% ipython --no-banner

In [1]: import numpy as np

In [2]: np.set_printoptions(precision=2, suppress=True, linewidth=200)

In [3]: def tidy(a):
   ...:     return np.round(a, 2) + 0
   ...: 

In [4]: data = np.load("arr.npy")

In [5]: data
Out[5]: 
array([[  0.7,   0.7,   0.7,  -1.8,   2.1,   0.2,  -0.7,  -1.5,  -0.8],
       [  0.4,  -1.6,   0.6,   0.1,   0.2,   0.8,   1.9,   0.8,   1.1],
       [ -1.8,  -0.7,  -0.2,  -1.3,   0.6,   0. ,  -0.1,  -1.4,   0.1],
       [  0.9,  -0.1,   1.3,  -1.1,  -1.3,   1.6,   0.2,  -2.5,  -0.2],
       [-10. ,   0. ,  14. , -10. ,  14. , -14. ,  -2. ,   6. ,  -7. ],
       [  0.2,  -0.3,  -1.2,  -0.7,  -1.8,  -0.5,   0.6,  -1.7,   0.7],
       [  0.8,   0.1,   0.2,   0.5,  -1. ,  -0.4,  -0.6,  -1.2,   0. ],
       [  0. ,  -2.3,   0.3,  -1.5,   0.9,   0.9,  -1.4,   0.1,  -0.4],
       [  0.4,  -0.3,  -0.3,   0.8,   1.1,  -0.5,   0.3,   2.1,   0.1],
       [  1.2,   0.9,   1.3,   0.3,   0.2,   0.2,   0.1,  -2.5,  -0.2],
       [  0.2,   0.1,  -0.2,   1.8,   0.3,   0.6,   1.3,   0.8,  -0.3],
       [  0.1,  -0.7,  -0.3,   1.6,   0.2,   2. ,  -0.6,  -0.6,  -1.9],
       [  0.2,   1.4,  -0.1,   0. ,   1.2,   0.7,   2.1,  -1.4,  -0.2],
       [  1.3,   0.4,   1.4,   0.5,  -0.2,   0.8,   1.8,   2. ,  -2. ],
       [ -2.1,  -1.4,   0.7,  -1. ,   0. ,  -0.2,   0.7,  -0.4,  -0.3],
       [  1.7,  -0.9,  -0.5,  -0.8,  -0.5,   1.6,  -0.6,   0. ,  -1.5],
       [  0.4,   1.6,   0.2,  -0.2,   1. ,   0.7,   1.6,  -0.7,  -0.8],
       [ -0.9,  -2.1,   0.4,   1. ,   0.1,   0.5,   1.2,   0.2,   0.2],
       [  1. ,   0.4,   0.6,   0. ,  -0.3,   2.2,  -2. ,   0.9,  -0.4],
       [  0.3,  -0.3,   0.7,  -0.4,   0.6,   0.2,   2.5,   1.2,   0.4],
       [  0.8,  -0.5,  -0.1,   1. ,  -2.2,   1.7,   0.3,  -1.8,   1.9],
       [ -1. ,  -0.2,  -1.5,   1.6,   0.7,   0.3,  -1.3,  -0.6,  -0.2],
       [ -0.2,   1.2,   0.9,  -0.2,  -0.6,  -0.5,  -1.4,   0.9,   0.5],
       [  0.3,  -1.1,  -1.4,  -0.3,   1.1,   0.4,   1.2,   1.4,   0.5],
       [  0.2,   0.6,  -0.4,   1. ,   1. ,   0.1,  -1.8,  -0.5,  -0.5],
       [ -1. ,  -0.2,   1.7,  -0.2,   0.2,  -0.8,   1.3,  -0.8,   1.2],
       [  0.7,   1.1,   0.6,  -1. ,   0.4,  -0.1,  -1. ,   0. ,   0.1]])

In [6]: Xs = (data - data.mean(axis=0)) / data.std(axis=0)

In [7]: np.argwhere(np.abs(Xs) > 2)
Out[7]: 
array([[4, 0],
       [4, 2],
       [4, 3],
       [4, 4],
       [4, 5],
       [4, 7],
       [4, 8],
       [7, 1]])

In [8]: tidy(Xs.std(axis=0))
Out[8]: array([1., 1., 1., 1., 1., 1., 1., 1., 1.])

In [9]: c = np.linalg.lstsq(np.delete(Xs, 2, axis=1), Xs[:, 2])[0]

In [10]: np.abs(c).argmax()
Out[10]: np.int64(4)

In [11]: tidy(1 - np.var(Xs[:, 2] - np.delete(Xs, 2, axis=1) @ c))
Out[11]: np.float64(0.9)

In [12]: rng = np.random.default_rng(9212)

In [13]: lab = rng.permutation(9)

In [14]: other = data[:, lab] * rng.choice([-1, 1], 9)

In [15]: other
Out[15]: 
array([[ -0.8,   2.1,   0.7,   1.8,  -1.5,  -0.7,   0.7,   0.2,  -0.7],
       [  1.1,   0.2,   0.6,  -0.1,   0.8,  -0.4,  -1.9,   0.8,   1.6],
       [  0.1,   0.6,  -0.2,   1.3,  -1.4,   1.8,   0.1,   0. ,   0.7],
       [ -0.2,  -1.3,   1.3,   1.1,  -2.5,  -0.9,  -0.2,   1.6,   0.1],
       [ -7. ,  14. ,  14. ,  10. ,   6. ,  10. ,   2. , -14. ,  -0. ],
       [  0.7,  -1.8,  -1.2,   0.7,  -1.7,  -0.2,  -0.6,  -0.5,   0.3],
       [  0. ,  -1. ,   0.2,  -0.5,  -1.2,  -0.8,   0.6,  -0.4,  -0.1],
       [ -0.4,   0.9,   0.3,   1.5,   0.1,  -0. ,   1.4,   0.9,   2.3],
       [  0.1,   1.1,  -0.3,  -0.8,   2.1,  -0.4,  -0.3,  -0.5,   0.3],
       [ -0.2,   0.2,   1.3,  -0.3,  -2.5,  -1.2,  -0.1,   0.2,  -0.9],
       [ -0.3,   0.3,  -0.2,  -1.8,   0.8,  -0.2,  -1.3,   0.6,  -0.1],
       [ -1.9,   0.2,  -0.3,  -1.6,  -0.6,  -0.1,   0.6,   2. ,   0.7],
       [ -0.2,   1.2,  -0.1,  -0. ,  -1.4,  -0.2,  -2.1,   0.7,  -1.4],
       [ -2. ,  -0.2,   1.4,  -0.5,   2. ,  -1.3,  -1.8,   0.8,  -0.4],
       [ -0.3,   0. ,   0.7,   1. ,  -0.4,   2.1,  -0.7,  -0.2,   1.4],
       [ -1.5,  -0.5,  -0.5,   0.8,   0. ,  -1.7,   0.6,   1.6,   0.9],
       [ -0.8,   1. ,   0.2,   0.2,  -0.7,  -0.4,  -1.6,   0.7,  -1.6],
       [  0.2,   0.1,   0.4,  -1. ,   0.2,   0.9,  -1.2,   0.5,   2.1],
       [ -0.4,  -0.3,   0.6,  -0. ,   0.9,  -1. ,   2. ,   2.2,  -0.4],
       [  0.4,   0.6,   0.7,   0.4,   1.2,  -0.3,  -2.5,   0.2,   0.3],
       [  1.9,  -2.2,  -0.1,  -1. ,  -1.8,  -0.8,  -0.3,   1.7,   0.5],
       [ -0.2,   0.7,  -1.5,  -1.6,  -0.6,   1. ,   1.3,   0.3,   0.2],
       [  0.5,  -0.6,   0.9,   0.2,   0.9,   0.2,   1.4,  -0.5,  -1.2],
       [  0.5,   1.1,  -1.4,   0.3,   1.4,  -0.3,  -1.2,   0.4,   1.1],
       [ -0.5,   1. ,  -0.4,  -1. ,  -0.5,  -0.2,   1.8,   0.1,  -0.6],
       [  1.2,   0.2,   1.7,   0.2,  -0.8,   1. ,  -1.3,  -0.8,   0.2],
       [  0.1,   0.4,   0.6,   1. ,   0. ,  -0.7,   1. ,  -0.1,  -1.1]])

In [16]: Uu, _, Vh = np.linalg.svd(data.T @ other)

In [17]: tidy(np.linalg.lstsq(data, other)[0])
Out[17]: 
array([[ 0.,  0.,  0.,  0.,  0., -1.,  0.,  0.,  0.],
       [ 0.,  0.,  0.,  0.,  0.,  0.,  0.,  0., -1.],
       [ 0.,  0.,  1.,  0.,  0.,  0.,  0.,  0.,  0.],
       [ 0.,  0.,  0., -1.,  0.,  0.,  0.,  0.,  0.],
       [ 0.,  1.,  0.,  0.,  0.,  0.,  0.,  0.,  0.],
       [ 0.,  0.,  0.,  0.,  0.,  0.,  0.,  1.,  0.],
       [ 0.,  0.,  0.,  0.,  0.,  0., -1.,  0.,  0.],
       [ 0.,  0.,  0.,  0.,  1.,  0.,  0.,  0.,  0.],
       [ 1.,  0.,  0.,  0.,  0.,  0.,  0.,  0.,  0.]])

In [18]: P = data @ np.linalg.solve(data.T @ data, data.T)

In [19]: tidy(np.linalg.eigvalsh(P))
Out[19]: array([0., 0., 0., 0., 0., 0., 0., 0., 0., 0., 0., 0., 0., 0., 0., 0., 0., 0., 1., 1., 1., 1., 1., 1., 1., 1., 1.])

In [20]: A = np.loadtxt("layer3.csv", delimiter=",")

In [21]: A
Out[21]: 
array([[ 1.1,  0.7,  1.4,  0.3,  0.3],
       [ 0.8, -0.5,  0.3,  0.7, -0.6],
       [ 0.7,  0.9,  0.4, -1.5,  0.6],
       [ 1.1,  0.9,  1.6,  0.9, -0.3],
       [-0.1, -0.4,  0.2, -0.3, -0.4],
       [ 0.9, -0.4, -1.3,  1. , -0.6],
       [-1. , -1.2,  0.9,  0.9, -0.1],
       [-0.9, -1. ,  0. ,  1.4,  0.2],
       [-1. , -1.7, -0.5,  0. ,  0.6],
       [ 0.4,  0.4, -1.3,  0. ,  0.2],
       [-0.1,  1.4,  0.9,  2.1,  0.7],
       [-0.4,  0.2, -2.1,  0.8, -0.3],
       [-0.2, -0.1, -1.4, -0.4, -1.5],
       [ 0.1,  0.1, -0.8,  0.3,  0.6],
       [-1.9,  1.1, -1.1, -2.1,  0. ],
       [-3.9, -4.2,  0. , -0.3,  0. ],
       [-1. , -0.5,  1. , -1.1, -0.2],
       [-0.4, -0.7,  0. , -1.1,  1.3],
       [ 0.7,  0.7, -0.1, -0.6,  1.7],
       [ 1.3,  0.8,  0.5,  0. , -1.6],
       [ 1. ,  1.5,  0. ,  2.8,  0.1],
       [-1.1,  1. , -0.3,  1.3,  2.1],
       [ 0.3,  0.6, -0.8,  2. , -2.1],
       [ 1.5,  0.4, -0.3,  0.5, -0.1],
       [-0.7,  0.1,  0.8, -0.7, -1. ],
       [-0.2,  1.4,  1.5, -0.6,  0.8],
       [ 0.6, -1.6,  1.3, -0.9,  0.5],
       [-1.2,  1.2,  0.4,  1. , -1.7],
       [-0.9, -0.6, -1. , -0.8, -0.9],
       [ 1. , -1.1,  0. ,  2.1, -1.3],
       [-0.4,  0.1,  1. , -0.4,  0.6],
       [ 0.6,  0.2,  1.5, -0.7,  0.1],
       [-1.1, -0.1,  0.4,  0.8,  0.8]])

In [22]: f, v = A[19], A[28]

In [23]: f @ v
Out[23]: np.float64(-0.71)

In [24]: pr = (f @ v) / (f @ f) * f

In [25]: tidy(v - pr)
Out[25]: array([-0.72, -0.49, -0.93, -0.8 , -1.12])

In [26]: tidy(np.outer(f, v))
Out[26]: 
array([[-1.17, -0.78, -1.3 , -1.04, -1.17],
       [-0.72, -0.48, -0.8 , -0.64, -0.72],
       [-0.45, -0.3 , -0.5 , -0.4 , -0.45],
       [ 0.  ,  0.  ,  0.  ,  0.  ,  0.  ],
       [ 1.44,  0.96,  1.6 ,  1.28,  1.44]])

In [27]: np.linalg.matrix_rank(np.outer(f, v))
Out[27]: np.int64(1)

In [28]: basis = A[[32, 10]].astype(float)

In [29]: for _ in range(4):
    ...:     lab = np.linalg.norm(A[:, None] - basis, axis=-1).argmin(axis=1)
    ...:     basis = np.array([A[lab == j].mean(axis=0) for j in range(2)])
    ...: 

In [30]: lab
Out[30]: array([1, 1, 0, 1, 0, 1, 0, 0, 0, 0, 1, 0, 0, 0, 0, 0, 0, 0, 0, 1, 1, 0, 1, 1, 0, 0, 0, 1, 0, 1, 0, 0, 0])

In [31]: tidy(basis)
Out[31]: 
array([[-0.55, -0.27,  0.02, -0.27,  0.26],
       [ 0.7 ,  0.5 ,  0.25,  1.22, -0.65]])

In [32]: tidy(basis[1] - basis[0])
Out[32]: array([ 1.25,  0.77,  0.23,  1.49, -0.91])

In [33]: cov = A.T @ A

In [34]: tidy(np.diag(cov))
Out[34]: array([40.14, 42.28, 29.51, 42.86, 29.37])

In [35]: tidy(np.linalg.eigvalsh(cov)[::-1])
Out[35]: array([66.79, 43.66, 29.63, 25.59, 18.49])

In [36]: tidy(np.linalg.svd(A, compute_uv=False) ** 2)
Out[36]: array([66.79, 43.66, 29.63, 25.59, 18.49])

In [37]: np.trace(cov), (A ** 2).sum()
Out[37]: (np.float64(184.16), np.float64(184.16))

In [38]: Xs = A - A.mean(axis=0)

In [39]: vecs = np.linalg.svd(Xs)[2][:1]

In [40]: other = Xs - Xs @ vecs.T @ vecs

In [41]: tidy(np.linalg.norm(other) / np.linalg.norm(Xs))
Out[41]: np.float64(0.8)

In [42]: feats = np.loadtxt("data.csv", delimiter=",")

In [43]: feats
Out[43]: 
array([[ 0.6 , -0.3 , -0.42,  0.6 , -0.18, -0.66,  0.  ],
       [-0.7 ,  0.35,  0.49, -0.7 ,  0.21,  0.77,  0.  ],
       [-0.6 ,  0.3 ,  0.42, -0.6 ,  0.18,  0.66,  0.  ],
       [-0.6 ,  0.3 ,  0.42, -0.6 ,  0.18,  0.66,  0.  ],
       [-1.9 ,  0.95,  1.33, -1.9 ,  0.57,  2.09,  0.  ],
       [-0.8 ,  0.4 ,  0.56, -0.8 ,  0.24,  0.88,  0.  ],
       [ 0.4 , -0.2 , -0.28,  0.4 , -0.12, -0.44,  0.  ],
       [ 0.2 , -0.1 , -0.14,  0.2 , -0.06, -0.22,  0.  ],
       [-1.2 ,  0.6 ,  0.84, -1.2 ,  0.36,  1.32,  0.  ]])

In [44]: Uu, sv, Vh = np.linalg.svd(feats)

In [45]: tidy(sv)
Out[45]: array([5.49, 0.  , 0.  , 0.  , 0.  , 0.  , 0.  ])

In [46]: other = Uu[:, :1] @ np.diag(sv[:1]) @ Vh[:1]

In [47]: np.linalg.matrix_rank(feats, rtol=0.05)
Out[47]: np.int64(1)

In [48]: np.linalg.matrix_rank(other)
Out[48]: np.int64(1)

In [49]: tidy(other)
Out[49]: 
array([[ 0.6 , -0.3 , -0.42,  0.6 , -0.18, -0.66,  0.  ],
       [-0.7 ,  0.35,  0.49, -0.7 ,  0.21,  0.77,  0.  ],
       [-0.6 ,  0.3 ,  0.42, -0.6 ,  0.18,  0.66,  0.  ],
       [-0.6 ,  0.3 ,  0.42, -0.6 ,  0.18,  0.66,  0.  ],
       [-1.9 ,  0.95,  1.33, -1.9 ,  0.57,  2.09,  0.  ],
       [-0.8 ,  0.4 ,  0.56, -0.8 ,  0.24,  0.88,  0.  ],
       [ 0.4 , -0.2 , -0.28,  0.4 , -0.12, -0.44,  0.  ],
       [ 0.2 , -0.1 , -0.14,  0.2 , -0.06, -0.22,  0.  ],
       [-1.2 ,  0.6 ,  0.84, -1.2 ,  0.36,  1.32,  0.  ]])

In [50]: tidy(np.linalg.norm(feats - other, 2)), tidy(sv[1])
Out[50]: (np.float64(0.0), np.float64(0.0))

In [51]: cov = feats.T @ feats

In [52]: np.allclose(cov, cov.T)
Out[52]: True

In [53]: tidy(np.trace(cov)), tidy((feats ** 2).sum())
Out[53]: (np.float64(30.14), np.float64(30.14))

In [54]: np.linalg.matrix_rank(cov)
Out[54]: np.int64(1)

In [55]: X = np.loadtxt("w.csv", delimiter=",")

In [56]: X
Out[56]: 
array([[ 0.46,  0.56,  1.48,  0.61],
       [-0.27, -0.22, -0.76, -0.32],
       [ 0.42, -0.88, -0.04,  0.07]])

In [57]: Q, r_ = np.linalg.qr(data)

In [58]: tidy(np.trace(Q @ Q.T))
Out[58]: np.float64(9.0)

In [59]: tidy(np.abs(np.diag(r_)))
Out[59]: array([11.02,  5.15,  7.41,  4.86,  5.44,  4.13,  6.44,  5.72,  3.8 ])

In [60]: tidy(abs(r_[0, 0])), tidy(np.linalg.norm(data[:, 0]))
Out[60]: (np.float64(11.02), np.float64(11.02))

In [61]: Xs = data - data.mean(axis=0)

In [62]: Uu, sv, Vh = np.linalg.svd(Xs, full_matrices=False)

In [63]: tidy(sv ** 2 / (sv ** 2).sum())
Out[63]: array([0.81, 0.05, 0.04, 0.03, 0.02, 0.02, 0.01, 0.01, 0.01])

In [64]: tidy(np.abs(Vh[-1]))
Out[64]: array([0.63, 0.44, 0.02, 0.24, 0.15, 0.53, 0.01, 0.22, 0.05])

In [65]: np.linalg.matrix_rank(Xs)
Out[65]: np.int64(9)

In [66]: (np.sign(Uu[:, 0]) == np.sign(Uu[0, 0])).astype(int)
Out[66]: array([1, 0, 0, 0, 1, 0, 0, 0, 0, 0, 0, 0, 0, 0, 1, 0, 0, 0, 0, 0, 0, 0, 0, 0, 0, 1, 0])

In [67]: tidy(sv)
Out[67]: array([29.72,  7.17,  6.51,  5.85,  4.94,  4.5 ,  3.92,  2.82,  2.41])
